$ ipython --no-banner

In [1]: import numpy as np

In [2]: import numpy.linalg as la

In [3]: np.set_printoptions(suppress=True, linewidth=100)

In [4]: rd = lambda a: np.round(a, 2) + 0

In [5]: arr = np.load("arr.npy")

In [6]: arr
Out[6]: 
array([[ 1, -1, -1,  1,  1, -1, -1,  1],
       [ 1,  1,  1,  1, -1, -1, -1, -1],
       [ 1,  1,  1,  1,  1,  1,  1,  1],
       [ 1, -1,  1, -1, -1,  1, -1,  1],
       [ 1, -1,  1, -1,  1, -1,  1, -1]])

In [7]: vec = np.array([-1, 3, 0, 0, -1, -1, 0, 3])

In [8]: la.norm(arr @ vec) <= la.norm(arr, 2) * la.norm(vec) + 1e-9
Out[8]: np.True_

In [9]: arr @ np.eye(8)[4]
Out[9]: array([ 1., -1.,  1., -1.,  1.])

In [10]: np.einsum("ij,j->i", arr, vec)
Out[10]: array([-1,  1,  3, -1, -7])

In [11]: np.sign((arr @ vec).round(6))
Out[11]: array([-1,  1,  1, -1, -1])

In [12]: arr @ (2 * vec)
Out[12]: array([ -2,   2,   6,  -2, -14])

In [13]: rd(la.norm(arr, 1)), rd(la.norm(arr, np.inf))
Out[13]: (np.float64(5.0), np.float64(8.0))

In [14]: rd(la.norm(arr[1] - arr[4]))
Out[14]: np.float64(4.0)

In [15]: rd(la.norm(arr, axis=0))
Out[15]: array([2.24, 2.24, 2.24, 2.24, 2.24, 2.24, 2.24, 2.24])

In [16]: rd(la.norm(arr) ** 2 / la.norm(arr, 2) ** 2)
Out[16]: np.float64(5.0)

In [17]: arr[1] @ arr[4]
Out[17]: np.int64(0)

In [18]: out = arr[0, 0] * arr[1:] - np.outer(arr[1:, 0], arr[0])

In [19]: out
Out[19]: 
array([[ 0,  2,  2,  0, -2,  0,  0, -2],
       [ 0,  2,  2,  0,  0,  2,  2,  0],
       [ 0,  0,  2, -2, -2,  2,  0,  0],
       [ 0,  0,  2, -2,  0,  0,  2, -2]])

In [20]: np.flatnonzero(~out.round(6).any(axis=1))
Out[20]: array([], dtype=int64)

In [21]: K = np.load("mat.npy")

In [22]: K
Out[22]: 
array([[0, 0, 1, 0, 0],
       [0, 0, 0, 0, 1],
       [0, 0, 0, 1, 0],
       [0, 1, 0, 0, 0],
       [1, 0, 0, 0, 0]])

In [23]: T = np.stack([K, 4 * K, K[::-1]])

In [24]: T.sum(axis=0)
Out[24]: 
array([[1, 0, 5, 0, 0],
       [0, 1, 0, 0, 5],
       [0, 0, 0, 6, 0],
       [0, 5, 0, 0, 1],
       [5, 0, 1, 0, 0]])

In [25]: la.matrix_rank(T)
Out[25]: array([5, 5, 5])

In [26]: rng = np.random.default_rng(42511)

In [27]: idx = rng.permutation(5)

In [28]: out = K[:, idx] * rng.choice([-1, 1], 5)

In [29]: out
Out[29]: 
array([[ 1,  0,  0,  0,  0],
       [ 0,  0,  0,  0, -1],
       [ 0,  0,  1,  0,  0],
       [ 0, -1,  0,  0,  0],
       [ 0,  0,  0,  1,  0]])

In [30]: U, _, VT = la.svd(K.T @ out)

In [31]: U @ VT
Out[31]: 
array([[ 0.,  0.,  0.,  1.,  0.],
       [ 0., -1.,  0.,  0.,  0.],
       [ 1.,  0.,  0.,  0.,  0.],
       [ 0.,  0.,  1.,  0.,  0.],
       [ 0.,  0.,  0.,  0., -1.]])

In [32]: rd(la.lstsq(K, out)[0])
Out[32]: 
array([[ 0.,  0.,  0.,  1.,  0.],
       [ 0., -1.,  0.,  0.,  0.],
       [ 1.,  0.,  0.,  0.,  0.],
       [ 0.,  0.,  1.,  0.,  0.],
       [ 0.,  0.,  0.,  0., -1.]])

In [33]: vec = np.array([6, -3, 7, -7, 1])

In [34]: rd(np.abs(la.eigvals(K)))
Out[34]: array([1., 1., 1., 1., 1.])

In [35]: rd(np.sort(np.abs(np.degrees(np.angle(la.eigvals(K))))))
Out[35]: array([  0.,  72.,  72., 144., 144.])

In [36]: [p for p in range(1, 25) if np.allclose(la.matrix_power(K, p), np.eye(5))]
Out[36]: [5, 10, 15, 20]

In [37]: rd(la.det(K))
Out[37]: np.float64(1.0)

In [38]: 5 - la.matrix_rank(K - np.eye(5), tol=1e-8)
Out[38]: np.int64(1)

In [39]: rd(la.det(K.T))
Out[39]: np.float64(1.0)

In [40]: np.einsum("ij,ji->", K, K)
Out[40]: np.int64(0)

In [41]: rd(la.eigvals(K))
Out[41]: array([-0.81+0.59j, -0.81-0.59j,  0.31+0.95j,  0.31-0.95j,  1.  +0.j  ])

In [42]: rd(np.poly(K))
Out[42]: array([ 1.,  0.,  0.,  0.,  0., -1.])

In [43]: np.einsum("ii->", K)
Out[43]: np.int64(0)

In [44]: np.kron(np.eye(2, dtype=int), K)
Out[44]: 
array([[0, 0, 1, 0, 0, 0, 0, 0, 0, 0],
       [0, 0, 0, 0, 1, 0, 0, 0, 0, 0],
       [0, 0, 0, 1, 0, 0, 0, 0, 0, 0],
       [0, 1, 0, 0, 0, 0, 0, 0, 0, 0],
       [1, 0, 0, 0, 0, 0, 0, 0, 0, 0],
       [0, 0, 0, 0, 0, 0, 0, 1, 0, 0],
       [0, 0, 0, 0, 0, 0, 0, 0, 0, 1],
       [0, 0, 0, 0, 0, 0, 0, 0, 1, 0],
       [0, 0, 0, 0, 0, 0, 1, 0, 0, 0],
       [0, 0, 0, 0, 0, 1, 0, 0, 0, 0]])

In [45]: rd(la.det(K[::-1]))
Out[45]: np.float64(1.0)

In [46]: rd(la.svd(K, compute_uv=False))
Out[46]: array([1., 1., 1., 1., 1.])

In [47]: K[:, 3] @ K[:, 0]
Out[47]: np.int64(0)

In [48]: rd(la.pinv(K))
Out[48]: 
array([[0., 0., 0., 0., 1.],
       [0., 0., 0., 1., 0.],
       [1., 0., 0., 0., 0.],
       [0., 0., 1., 0., 0.],
       [0., 1., 0., 0., 0.]])

In [49]: K.T @ K
Out[49]: 
array([[1, 0, 0, 0, 0],
       [0, 1, 0, 0, 0],
       [0, 0, 1, 0, 0],
       [0, 0, 0, 1, 0],
       [0, 0, 0, 0, 1]])

In [50]: K @ K.T
Out[50]: 
array([[1, 0, 0, 0, 0],
       [0, 1, 0, 0, 0],
       [0, 0, 1, 0, 0],
       [0, 0, 0, 1, 0],
       [0, 0, 0, 0, 1]])

In [51]: O, _ = la.qr(np.array([[0.4, 1.3, -0.1, 2.4],
    ...:     [0.4, -0.9, 2.4, -0.6],
    ...:     [0.7, -0.4, -0.7, 0.5],
    ...:     [-1.4, 0.8, -0.7, -0.7]]))

In [52]: vals = np.array([0, 0, 2, 2])

In [53]: E = O @ np.diag(vals) @ O.T

In [54]: rd(E)
Out[54]: 
array([[ 0.29,  0.66, -0.11,  0.22],
       [ 0.66,  1.51, -0.25,  0.5 ],
       [-0.11, -0.25,  1.64,  0.72],
       [ 0.22,  0.5 ,  0.72,  0.56]])

In [55]: # symmetric, so the eigenvalues are real

In [56]: th = np.radians(90)

In [57]: Rm = np.eye(5)

In [58]: Rm[2, 2] = Rm[0, 0] = np.cos(th)

In [59]: Rm[2, 0], Rm[0, 2] = -np.sin(th), np.sin(th)

In [60]: rd(Rm)
Out[60]: 
array([[ 0.,  0.,  1.,  0.,  0.],
       [ 0.,  1.,  0.,  0.,  0.],
       [-1.,  0.,  0.,  0.,  0.],
       [ 0.,  0.,  0.,  1.,  0.],
       [ 0.,  0.,  0.,  0.,  1.]])

In [61]: out = K @ Rm.T

In [62]: np.allclose(la.norm(K, axis=1), la.norm(out, axis=1))
Out[62]: True

In [63]: rd(la.det(Rm)), np.trace(Rm)
Out[63]: (np.float64(1.0), np.float64(3.0))

In [64]: np.abs(out - K).max(axis=0)
Out[64]: array([1., 0., 1., 0., 0.])

In [65]: rank = la.matrix_rank(E)

In [66]: rank
Out[66]: np.int64(2)

In [67]: ns = la.svd(E)[2][rank:].T

In [68]: [int(la.matrix_rank(E[:, :j + 1])) for j in range(4)]
Out[68]: [1, 1, 2, 2]

In [69]: rd(E @ ns)
Out[69]: 
array([[0., 0.],
       [0., 0.],
       [0., 0.],
       [0., 0.]])

In [70]: ns.shape
Out[70]: (4, 2)

In [71]: rd(ns @ ns.T)
Out[71]: 
array([[ 0.85, -0.33,  0.05, -0.11],
       [-0.33,  0.25,  0.12, -0.25],
       [ 0.05,  0.12,  0.18, -0.36],
       [-0.11, -0.25, -0.36,  0.72]])

In [72]: [int(la.matrix_rank(E[:i])) for i in range(1, len(E) + 1)]
Out[72]: [1, 1, 2, 2]

In [73]: la.matrix_rank(E.T @ E), la.matrix_rank(E @ E.T)
Out[73]: (np.int64(2), np.int64(2))

In [74]: [round(float(x), 2) for x in la.svd(E, compute_uv=False)[:3]]
Out[74]: [2.0, 2.0, 0.0]

In [75]: np.argsort(-la.norm(E, axis=0).round(6), kind="stable")[:3]
Out[75]: array([2, 1, 3])

In [76]: vals, vecs = la.eigh(E)

In [77]: vec = np.array([-3, -2, -3, -3])

In [78]: rd(vecs * np.abs(vals) @ vecs.T)
Out[78]: 
array([[ 0.29,  0.66, -0.11,  0.22],
       [ 0.66,  1.51, -0.25,  0.5 ],
       [-0.11, -0.25,  1.64,  0.72],
       [ 0.22,  0.5 ,  0.72,  0.56]])

In [79]: rd(vecs * np.maximum(vals, 0) @ vecs.T)
Out[79]: 
array([[ 0.29,  0.66, -0.11,  0.22],
       [ 0.66,  1.51, -0.25,  0.5 ],
       [-0.11, -0.25,  1.64,  0.72],
       [ 0.22,  0.5 ,  0.72,  0.56]])

In [80]: vec = np.array([5, -1, 1, 4])

In [81]: a = np.maximum(E @ vec, 0)

In [82]: rd(a)
Out[82]: array([1.55, 3.54, 4.22, 3.56])

In [83]: rd(np.tanh(E @ vec))
Out[83]: array([0.91, 1.  , 1.  , 1.  ])

In [84]: F = np.load("sample12.npy")

In [85]: F
Out[85]: 
array([[ 0, -1,  0,  1,  1, -2,  2,  1,  1],
       [ 1,  0,  2,  0, -1,  2,  1,  0,  1],
       [ 0, -2,  0,  2,  3, -1, -1,  0,  0],
       [-1,  0, -2,  0,  1,  3, -2,  1, -2],
       [-1,  1, -3, -1,  0,  3, -1,  2, -2],
       [ 2, -2,  1, -3, -3,  0, -2, -2, -1],
       [-2, -1,  1,  2,  1,  2,  0,  3,  0],
       [-1,  0,  0, -1, -2,  2, -3,  0, -2],
       [-1, -1,  0,  2,  2,  1,  0,  2,  0]])

In [86]: np.abs(np.diag(la.qr(F)[1])) > 1e-9
Out[86]: array([ True,  True,  True,  True,  True,  True,  True,  True, False])

In [87]: np.unique(F.round(6), axis=0).shape
Out[87]: (9, 9)

In [88]: rd(F @ la.pinv(F) @ F)
Out[88]: 
array([[ 0., -1.,  0.,  1.,  1., -2.,  2.,  1.,  1.],
       [ 1.,  0.,  2.,  0., -1.,  2.,  1.,  0.,  1.],
       [ 0., -2.,  0.,  2.,  3., -1., -1.,  0.,  0.],
       [-1.,  0., -2.,  0.,  1.,  3., -2.,  1., -2.],
       [-1.,  1., -3., -1.,  0.,  3., -1.,  2., -2.],
       [ 2., -2.,  1., -3., -3.,  0., -2., -2., -1.],
       [-2., -1.,  1.,  2.,  1.,  2.,  0.,  3.,  0.],
       [-1.,  0.,  0., -1., -2.,  2., -3.,  0., -2.],
       [-1., -1.,  0.,  2.,  2.,  1.,  0.,  2.,  0.]])

In [89]: np.allclose(F[:-1].T @ la.lstsq(F[:-1].T, F[-1])[0], F[-1])
Out[89]: True

In [90]: rd(np.trace(la.pinv(F) @ F))
Out[90]: np.float64(8.0)

In [91]: Z = np.sign(np.array([[-5, 3, -1, -2], [0, 4, 1, 4], [-4, -2, 2, -3], [3, 3, 2, 1]]))

In [92]: out = (np.tril(Z, -1) + np.eye(4)) @ (np.triu(Z, 1) + np.eye(4))

In [93]: vals = np.array([1, 1, 2, 3])

In [94]: A = np.rint(out * vals @ la.inv(out)) + 0

In [95]: A
Out[95]: 
array([[ 6.,  5.,  2., -3.],
       [-5., -4., -2.,  3.],
       [ 3.,  3.,  3., -1.],
       [-1., -1.,  0.,  2.]])

In [96]: vec = np.array([-2, -1, 1, -3])

In [97]: np.sign((A @ vec).round(6))
Out[97]: array([-1.,  1., -1., -1.])

In [98]: A @ np.ones(4)
Out[98]: array([10., -8.,  8.,  0.])

In [99]: A @ vec
Out[99]: array([-6.,  3., -3., -3.])

In [100]: A * vec
Out[100]: 
array([[-12.,  -5.,   2.,   9.],
       [ 10.,   4.,  -2.,  -9.],
       [ -6.,  -3.,   3.,   3.],
       [  2.,   1.,   0.,  -6.]])

In [101]: A @ (2 * vec)
Out[101]: array([-12.,   6.,  -6.,  -6.])

In [102]: (A @ vec).argmax()
Out[102]: np.int64(1)

In [103]: la.norm(A @ vec) <= la.norm(A, 2) * la.norm(vec) + 1e-9
Out[103]: np.True_

In [104]: np.einsum("ij,j->i", A, vec)
Out[104]: array([-6.,  3., -3., -3.])

In [105]: (A * vec).sum(axis=1)
Out[105]: array([-6.,  3., -3., -3.])

In [106]: A @ np.eye(4)[0]
Out[106]: array([ 6., -5.,  3., -1.])
